% python3 -q
>>> import numpy as np
>>> from numpy import linalg as LA
>>> np.set_printoptions(precision=2, suppress=True, linewidth=120)
>>> def rnd(a):
...     return np.round(a, 2) + 0
... 
>>> X = np.array([[0, 0, 1, 0], [0, 1, 0, 0], [1, 0, 0, 0], [0, 0, 0, 1]])
>>> rnd(LA.pinv(X))
array([[0., 0., 1., 0.],
       [0., 1., 0., 0.],
       [1., 0., 0., 0.],
       [0., 0., 0., 1.]])
>>> rnd(LA.norm(X, axis=0))
array([1., 1., 1., 1.])
>>> X[:, 2] @ X[:, 1]
np.int64(0)
>>> LA.matrix_power(X, 100)
array([[1, 0, 0, 0],
       [0, 1, 0, 0],
       [0, 0, 1, 0],
       [0, 0, 0, 1]])
>>> LA.matrix_power(X, 2)
array([[1, 0, 0, 0],
       [0, 1, 0, 0],
       [0, 0, 1, 0],
       [0, 0, 0, 1]])
>>> X.sum(axis=1)
array([1, 1, 1, 1])
>>> p = np.eye(4)[0]
>>> for _ in range(7):
...     p = p @ X
...     print(p.round(2))
... 
[0. 0. 1. 0.]
[1. 0. 0. 0.]
[0. 0. 1. 0.]
[1. 0. 0. 0.]
[0. 0. 1. 0.]
[1. 0. 0. 0.]
[0. 0. 1. 0.]
>>> evals, evecs = LA.eigh(X)
>>> x = np.array([-1, -2, 0, -2])
>>> x @ X @ x
np.int64(8)
>>> np.abs(X).sum(axis=1).max(), np.abs(evals).max()
(np.int64(1), np.float64(1.0))
>>> rnd(evecs * np.abs(evals) @ evecs.T)
array([[1., 0., 0., 0.],
       [0., 1., 0., 0.],
       [0., 0., 1., 0.],
       [0., 0., 0., 1.]])
>>> rnd(x @ X @ x / (x @ x)), evals[0], evals[-1]
(np.float64(0.89), np.float64(-1.0), np.float64(1.0))
>>> rnd(LA.det(2 * X)), rnd(LA.det(X))
(np.float64(-16.0), np.float64(-1.0))
>>> rnd(LA.eigvals(X).sum().real)
np.float64(2.0)
>>> np.einsum("ii->", X)
np.int64(2)
>>> np.kron(np.eye(2, dtype=int), X)
array([[0, 0, 1, 0, 0, 0, 0, 0],
       [0, 1, 0, 0, 0, 0, 0, 0],
       [1, 0, 0, 0, 0, 0, 0, 0],
       [0, 0, 0, 1, 0, 0, 0, 0],
       [0, 0, 0, 0, 0, 0, 1, 0],
       [0, 0, 0, 0, 0, 1, 0, 0],
       [0, 0, 0, 0, 1, 0, 0, 0],
       [0, 0, 0, 0, 0, 0, 0, 1]])
>>> x = np.array([2, 2, 1, 4])
>>> rnd(LA.inv(X))
array([[0., 0., 1., 0.],
       [0., 1., 0., 0.],
       [1., 0., 0., 0.],
       [0., 0., 0., 1.]])
>>> [p for p in range(1, 25) if np.allclose(LA.matrix_power(X, p), np.eye(4))]
[2, 4, 6, 8, 10, 12, 14, 16, 18, 20, 22, 24]
>>> rnd(LA.det(X))
np.float64(-1.0)
>>> rnd(np.sort(np.abs(np.degrees(np.angle(LA.eigvals(X))))))
array([  0.,   0.,   0., 180.])
>>> J = np.loadtxt("test12.csv", delimiter=",")
>>> J
array([[-2.23,  0.53, -0.41,  0.26, -0.31],
       [-0.9 ,  1.61,  1.3 ,  3.36, -1.33],
       [-5.04,  4.53,  6.64,  1.12, -7.43],
       [ 2.49, -2.2 ,  1.71, -5.75,  0.65],
       [ 2.55, -2.04,  1.99, -5.68,  1.12],
       [-2.38,  1.2 , -3.04,  1.45, -3.84],
       [-0.55,  1.38,  0.41,  1.12, -1.68],
       [-1.85, -0.19, -2.64, -1.5 , -0.9 ],
       [ 6.17, -4.67, -3.05, -3.19,  3.87],
       [ 3.21, -1.15, -2.14,  3.19,  2.2 ],
       [ 0.76, -0.66,  0.91, -3.07,  0.01],
       [ 0.37, -0.12, -0.16, -0.78, -1.13],
       [-1.23,  2.11,  5.46, -0.45, -3.23],
       [ 3.91, -2.52, -0.88, -4.2 ,  1.27],
       [ 6.27, -4.95, -3.96, -3.65,  7.04],
       [-4.49,  1.68,  0.69, -4.12, -5.02],
       [ 1.61,  0.23,  4.38,  2.45,  2.28]])
>>> W2 = J[[16, 9]].astype(float)
>>> for _ in range(5):
...     labels = LA.norm(J[:, None] - W2, axis=-1).argmin(axis=1)
...     W2 = np.array([J[labels == j].mean(axis=0) for j in range(2)])
... 
>>> labels
array([0, 0, 0, 1, 1, 0, 0, 0, 1, 1, 1, 0, 0, 1, 1, 0, 0])
>>> np.abs(W2[1] - W2[0]).argmax()
np.int64(0)
>>> rnd(W2[1] - W2[0])
array([ 5.29, -3.89, -2.04, -3.48,  4.57])
